% ipython --no-banner

In [1]: import numpy as np

In [2]: np.set_printoptions(suppress=True, linewidth=160)

In [3]: rng = np.random.default_rng(9561)

In [4]: E = np.eye(11, dtype=int)[rng.permutation(11)]

In [5]: E
Out[5]: 
array([[1, 0, 0, 0, 0, 0, 0, 0, 0, 0, 0],
       [0, 0, 0, 0, 0, 1, 0, 0, 0, 0, 0],
       [0, 0, 0, 0, 0, 0, 1, 0, 0, 0, 0],
       [0, 0, 0, 0, 0, 0, 0, 0, 0, 0, 1],
       [0, 1, 0, 0, 0, 0, 0, 0, 0, 0, 0],
       [0, 0, 1, 0, 0, 0, 0, 0, 0, 0, 0],
       [0, 0, 0, 0, 0, 0, 0, 0, 1, 0, 0],
       [0, 0, 0, 1, 0, 0, 0, 0, 0, 0, 0],
       [0, 0, 0, 0, 0, 0, 0, 1, 0, 0, 0],
       [0, 0, 0, 0, 0, 0, 0, 0, 0, 1, 0],
       [0, 0, 0, 0, 1, 0, 0, 0, 0, 0, 0]])

In [6]: other = E / np.sqrt((E ** 2).mean(axis=1, keepdims=True))

In [7]: np.round(E - E.mean(axis=1, keepdims=True), 2)
Out[7]: 
array([[ 0.91, -0.09, -0.09, -0.09, -0.09, -0.09, -0.09, -0.09, -0.09, -0.09, -0.09],
       [-0.09, -0.09, -0.09, -0.09, -0.09,  0.91, -0.09, -0.09, -0.09, -0.09, -0.09],
       [-0.09, -0.09, -0.09, -0.09, -0.09, -0.09,  0.91, -0.09, -0.09, -0.09, -0.09],
       [-0.09, -0.09, -0.09, -0.09, -0.09, -0.09, -0.09, -0.09, -0.09, -0.09,  0.91],
       [-0.09,  0.91, -0.09, -0.09, -0.09, -0.09, -0.09, -0.09, -0.09, -0.09, -0.09],
       [-0.09, -0.09,  0.91, -0.09, -0.09, -0.09, -0.09, -0.09, -0.09, -0.09, -0.09],
       [-0.09, -0.09, -0.09, -0.09, -0.09, -0.09, -0.09, -0.09,  0.91, -0.09, -0.09],
       [-0.09, -0.09, -0.09,  0.91, -0.09, -0.09, -0.09, -0.09, -0.09, -0.09, -0.09],
       [-0.09, -0.09, -0.09, -0.09, -0.09, -0.09, -0.09,  0.91, -0.09, -0.09, -0.09],
       [-0.09, -0.09, -0.09, -0.09, -0.09, -0.09, -0.09, -0.09, -0.09,  0.91, -0.09],
       [-0.09, -0.09, -0.09, -0.09,  0.91, -0.09, -0.09, -0.09, -0.09, -0.09, -0.09]])

In [8]: np.linalg.matrix_rank(other) == np.linalg.matrix_rank(E)
Out[8]: np.True_

In [9]: np.linalg.matrix_rank(E - E.mean(axis=1, keepdims=True))
Out[9]: np.int64(10)

In [10]: other = E + rng.integers(-2, 3, (11, 1)) @ rng.integers(-2, 3, (1, 11))

In [11]: other
Out[11]: 
array([[-1,  0,  2,  0,  0,  2,  2,  0,  2, -4, -4],
       [-1,  0,  1,  0,  0,  2,  1,  0,  1, -2, -2],
       [ 1,  0, -1,  0,  0, -1,  0,  0, -1,  2,  2],
       [-2,  0,  2,  0,  0,  2,  2,  0,  2, -4, -3],
       [-1,  1,  1,  0,  0,  1,  1,  0,  1, -2, -2],
       [ 2,  0, -1,  0,  0, -2, -2,  0, -2,  4,  4],
       [-2,  0,  2,  0,  0,  2,  2,  0,  3, -4, -4],
       [-1,  0,  1,  1,  0,  1,  1,  0,  1, -2, -2],
       [ 0,  0,  0,  0,  0,  0,  0,  1,  0,  0,  0],
       [ 1,  0, -1,  0,  0, -1, -1,  0, -1,  3,  2],
       [ 0,  0,  0,  0,  1,  0,  0,  0,  0,  0,  0]])

In [12]: other - E
Out[12]: 
array([[-2,  0,  2,  0,  0,  2,  2,  0,  2, -4, -4],
       [-1,  0,  1,  0,  0,  1,  1,  0,  1, -2, -2],
       [ 1,  0, -1,  0,  0, -1, -1,  0, -1,  2,  2],
       [-2,  0,  2,  0,  0,  2,  2,  0,  2, -4, -4],
       [-1,  0,  1,  0,  0,  1,  1,  0,  1, -2, -2],
       [ 2,  0, -2,  0,  0, -2, -2,  0, -2,  4,  4],
       [-2,  0,  2,  0,  0,  2,  2,  0,  2, -4, -4],
       [-1,  0,  1,  0,  0,  1,  1,  0,  1, -2, -2],
       [ 0,  0,  0,  0,  0,  0,  0,  0,  0,  0,  0],
       [ 1,  0, -1,  0,  0, -1, -1,  0, -1,  2,  2],
       [ 0,  0,  0,  0,  0,  0,  0,  0,  0,  0,  0]])

In [13]: M = np.load("run4.npy")

In [14]: M
Out[14]: 
array([[-0.77,  1.03,  0.14,  0.8 , -0.47,  0.28,  0.26, -0.8 ],
       [-1.43, -0.09,  0.19,  0.78,  0.01, -0.43, -0.86,  0.1 ],
       [ 0.8 ,  0.71, -0.17, -0.38, -0.54,  0.62,  1.09, -0.56],
       [-1.52, -1.21,  0.37,  0.47,  0.26, -0.65, -1.19,  0.55],
       [-1.84,  2.12,  0.31,  0.9 ,  1.  , -1.41, -1.7 , -0.26],
       [ 1.21, -0.35, -0.01, -1.57, -0.07,  0.1 ,  0.04,  0.68],
       [-0.27,  1.46, -0.19,  1.69, -0.59,  0.79,  0.87, -1.35],
       [ 3.24, -0.03, -0.58, -0.8 , -0.35,  1.49,  2.58, -0.82],
       [ 1.21,  3.26, -0.4 ,  0.33, -0.35,  0.68,  1.48, -1.64],
       [-0.95,  1.48,  0.12,  0.55,  0.55, -0.79, -0.97, -0.13],
       [ 0.19, -0.45,  0.03, -0.54, -0.37,  0.21,  0.06,  0.19],
       [-0.91,  2.18, -0.13,  1.34,  0.29, -0.39, -0.28, -0.87],
       [ 3.61,  2.03, -0.67, -1.66, -0.61,  1.43,  2.55, -0.95],
       [-2.58,  0.25,  0.33,  1.32,  0.64, -1.21, -1.79,  0.22],
       [ 1.76, -0.49, -0.29, -1.25,  0.19,  0.28,  0.98,  0.05],
       [-0.1 , -0.74,  0.03, -0.36,  0.64, -0.62, -0.7 ,  0.67],
       [-0.77, -1.01,  0.13,  0.12,  0.02, -0.33, -0.36,  0.24],
       [-0.91, -0.4 ,  0.32, -0.52, -0.22, -0.26, -0.58,  0.52],
       [ 1.49,  0.34, -0.29, -0.25, -0.99,  1.24,  1.73, -0.81],
       [ 0.63, -1.25,  0.13, -1.3 ,  0.09, -0.16, -0.27,  0.79],
       [ 0.34,  0.77, -0.13,  0.1 , -0.29,  0.39,  0.53, -0.53],
       [-1.71,  1.56, -0.15,  1.38,  0.9 , -1.08, -0.94, -0.26],
       [ 1.6 , -0.46, -0.16, -1.43, -0.05,  0.34,  0.61,  0.44],
       [-1.37, -0.27,  0.25,  0.98, -0.01, -0.29, -0.66, -0.05],
       [ 1.38,  1.92, -0.33, -0.64, -0.82,  0.98,  1.53, -0.78],
       [-0.75,  0.06, -0.08,  1.99,  0.35,  0.05,  0.08, -0.78],
       [-0.32, -0.01, -0.06,  0.07,  0.09, -0.23, -0.06,  0.01],
       [-0.05, -2.1 ,  0.49, -1.91,  0.36, -0.73, -1.39,  1.82],
       [-2.08, -0.97,  0.37,  0.42,  0.94, -1.5 , -2.05,  0.94],
       [-1.7 ,  0.57,  0.53, -0.38, -0.49, -0.44, -1.31,  0.58],
       [-0.73, -0.32,  0.17, -0.01,  0.07, -0.39, -0.54,  0.4 ],
       [ 3.61,  0.87, -0.69, -0.78, -0.45,  1.57,  2.65, -0.96],
       [ 0.05,  0.4 , -0.22,  0.16, -0.09,  0.18,  0.65, -0.45],
       [-2.86,  0.36,  0.7 , -0.68,  0.04, -1.45, -2.33,  1.13],
       [ 1.43,  0.74, -0.23, -1.33, -0.56,  0.62,  0.83, -0.07],
       [-3.95,  0.66,  0.86,  1.86,  0.62, -1.63, -3.07,  0.38],
       [-1.14,  0.78,  0.26, -0.17, -0.51, -0.22, -0.36, -0.04],
       [ 3.31,  0.92, -0.47, -0.88, -0.99,  1.85,  2.63, -1.15],
       [ 2.44, -1.08, -0.19, -1.29, -0.43,  1.06,  1.26,  0.17],
       [ 4.02, -1.35, -0.61, -2.69, -1.16,  1.99,  3.12,  0.12],
       [ 3.22, -0.89, -0.29, -2.19, -0.82,  1.33,  1.67,  0.31],
       [-0.99, -0.64,  0.05,  0.89,  0.41, -0.41, -0.48,  0.12],
       [ 1.19,  2.28, -0.44,  0.34, -0.07,  0.47,  1.2 , -1.21],
       [-2.69, -0.45,  0.63,  0.93,  0.33, -1.18, -1.86,  0.34],
       [ 1.33,  1.2 , -0.13, -0.66, -0.58,  0.78,  0.86, -0.3 ]])

In [15]: C2 = np.cov(M, rowvar=False)

In [16]: C2.shape
Out[16]: (8, 8)

In [17]: np.argwhere(np.triu(np.abs(np.corrcoef(M.T)) > 0.8, 1))
Out[17]: 
array([[0, 2],
       [0, 5],
       [0, 6],
       [2, 5],
       [2, 6],
       [4, 5],
       [5, 6]])

In [18]: np.round(np.polyfit(M[:, 4], M[:, 2], 1), 2)
Out[18]: array([0.38, 0.02])

In [19]: C2.round(2)
Out[19]: 
array([[ 3.71,  0.04, -0.62, -1.56, -0.72,  1.68,  2.65, -0.53],
       [ 0.04,  1.33, -0.13,  0.47, -0.06,  0.13,  0.32, -0.63],
       [-0.62, -0.13,  0.13,  0.16,  0.11, -0.3 , -0.5 ,  0.18],
       [-1.56,  0.47,  0.16,  1.24,  0.32, -0.58, -0.85, -0.22],
       [-0.72, -0.06,  0.11,  0.32,  0.28, -0.43, -0.6 ,  0.15],
       [ 1.68,  0.13, -0.3 , -0.58, -0.43,  0.88,  1.34, -0.38],
       [ 2.65,  0.32, -0.5 , -0.85, -0.6 ,  1.34,  2.12, -0.65],
       [-0.53, -0.63,  0.18, -0.22,  0.15, -0.38, -0.65,  0.51]])

In [20]: np.round(np.corrcoef(M[:, 4], M[:, 2])[0, 1], 2)
Out[20]: np.float64(0.56)
